% ipython --no-banner

In [1]: import numpy as np

In [2]: from numpy import linalg as LA

In [3]: np.set_printoptions(precision=1, suppress=True, linewidth=160, sign=" ")

In [4]: A2 = np.array([[0, 1, 3, 3], [0, 0, 2, 0], [0, 0, 2, 0], [1, 2, 0, 0]])

In [5]: C = np.array([[0]])

In [6]: X = np.block([[A2, np.array([[2], [2], [-3], [-1]])], [np.zeros((1, 4)), C]])

In [7]: print(X)
[[ 0.  1.  3.  3.  2.]
 [ 0.  0.  2.  0.  2.]
 [ 0.  0.  2.  0. -3.]
 [ 1.  2.  0.  0. -1.]
 [ 0.  0.  0.  0.  0.]]

In [8]: r = LA.matrix_rank(X)

In [9]: r
Out[9]: np.int64(4)

In [10]: null = LA.svd(X)[2][r:].T

In [11]: print([int(LA.matrix_rank(X[:, :j + 1])) for j in range(5)])
[1, 2, 3, 3, 4]

In [12]: null.shape
Out[12]: (5, 1)

In [13]: np.round(X @ null, 1) + 0
Out[13]: 
array([[ 0.],
       [ 0.],
       [ 0.],
       [ 0.],
       [ 0.]])

In [14]: [int(LA.matrix_rank(np.delete(X, i, axis=0))) for i in range(5)]
Out[14]: [3, 3, 3, 3, 4]

In [15]: print(np.allclose(X @ null, 0))
True

In [16]: np.round(LA.norm(X, 2), 1)
Out[16]: np.float64(5.3)

In [17]: round(LA.norm(X[3] - X[2]), 1)
Out[17]: np.float64(3.6)

In [18]: print(np.round(LA.norm(X[3], 1), 1), round(LA.norm(X[3], np.inf), 1))
4.0 2.0

In [19]: X[3] @ X[2]
Out[19]: np.float64(3.0)

In [20]: LA.norm(X, axis=1).argmax()
Out[20]: np.int64(0)

In [21]: round(float(LA.norm(X) ** 2 / LA.norm(X, 2) ** 2), 1)
Out[21]: 1.8

In [22]: vec = np.array([-3, 2, -2, -2, -3])

In [23]: X @ np.ones(5)
Out[23]: array([ 9.,  4., -1.,  2.,  0.])

In [24]: np.einsum("ij,j->i", X, vec)
Out[24]: array([-16., -10.,   5.,   4.,   0.])

In [25]: w1 = np.array([[-1, 2, 0], [2, -3, -1], [3, 3, 1], [-1, 2, -3], [1, 1, 2]])

In [26]: c = np.array([-3, -2, -3])

In [27]: hid = np.maximum(X @ w1 + c, 0)

In [28]: (hid > 0).mean(axis=0)
Out[28]: array([ 0.4,  0.6,  0.2])

In [29]: (hid > 0).astype(int)
Out[29]: 
array([[ 1,  1,  0],
       [ 1,  1,  1],
       [ 0,  1,  0],
       [ 0,  0,  0],
       [ 0,  0,  0]])

In [30]: print(LA.matrix_rank(hid))
3

In [31]: print(hid)
[[  7.  12.   0.]
 [  5.   6.   3.]
 [  0.   1.   0.]
 [  0.   0.   0.]
 [  0.   0.   0.]]

In [32]: C = np.array([[1, 2, -2], [1, 1, -1], [-1, -2, -2]])

In [33]: hid @ C
Out[33]: 
array([[ 19.,  26., -26.],
       [  8.,  10., -22.],
       [  1.,   1.,  -1.],
       [  0.,   0.,   0.],
       [  0.,   0.,   0.]])

In [34]: w1 @ C
Out[34]: 
array([[  1,   0,   0],
       [  0,   3,   1],
       [  5,   7, -11],
       [  4,   6,   6],
       [  0,  -1,  -7]])

In [35]: mat = np.array([[3, 0, 0], [3, 3, 0], [3, 3, 3]])

In [36]: ev, evecs = LA.eig(mat)

In [37]: print(np.prod(ev))
27.0

In [38]: ev
Out[38]: array([ 3.,  3.,  3.])

In [39]: A2 = np.array([[-1, -1, 0, 1, -3],
    ...:     [2, -3, -2, -2, -3],
    ...:     [-2, -3, -3, 1, -1],
    ...:     [-2, -1, -3, -1, 2],
    ...:     [0, -1, -2, -1, 2]])

In [40]: F = A2 - A2.T

In [41]: F
Out[41]: 
array([[ 0, -3,  2,  3, -3],
       [ 3,  0,  1, -1, -2],
       [-2, -1,  0,  4,  1],
       [-3,  1, -4,  0,  3],
       [ 3,  2, -1, -3,  0]])

In [42]: rng = np.random.default_rng(32)

In [43]: labels = rng.permutation(5)

In [44]: print(labels)
[ 2  0  1  3  4]

In [45]: A2 = F[labels][:, labels]

In [46]: np.round(np.sort(np.abs(LA.eigvals(A2))), 1) + 0
Out[46]: array([ 0. ,  1.6,  1.6,  7.8,  7.8])

In [47]: np.allclose(A2, F)
Out[47]: False

In [48]: [round(float(x), 1) for x in LA.svd(F, compute_uv=False)[:3]]
Out[48]: [7.8, 7.8, 1.6]

In [49]: round(float(LA.norm(F, 2) / LA.norm(F)), 1)
Out[49]: 0.7

In [50]: LA.matrix_rank(F, rtol=0.1)
Out[50]: np.int64(4)

In [51]: A2 = F / np.sqrt((F ** 2).mean(axis=1, keepdims=True))

In [52]: LA.norm(A2, axis=1)
Out[52]: array([ 2.2,  2.2,  2.2,  2.2,  2.2])

In [53]: LA.matrix_rank(F - F.mean(axis=1, keepdims=True))
Out[53]: np.int64(3)

In [54]: print(F - F.mean(axis=1, keepdims=True))
[[ 0.2 -2.8  2.2  3.2 -2.8]
 [ 2.8 -0.2  0.8 -1.2 -2.2]
 [-2.4 -1.4 -0.4  3.6  0.6]
 [-2.4  1.6 -3.4  0.6  3.6]
 [ 2.8  1.8 -1.2 -3.2 -0.2]]

In [55]: A2[4]
Out[55]: array([ 1.4,  0.9, -0.5, -1.4,  0. ])
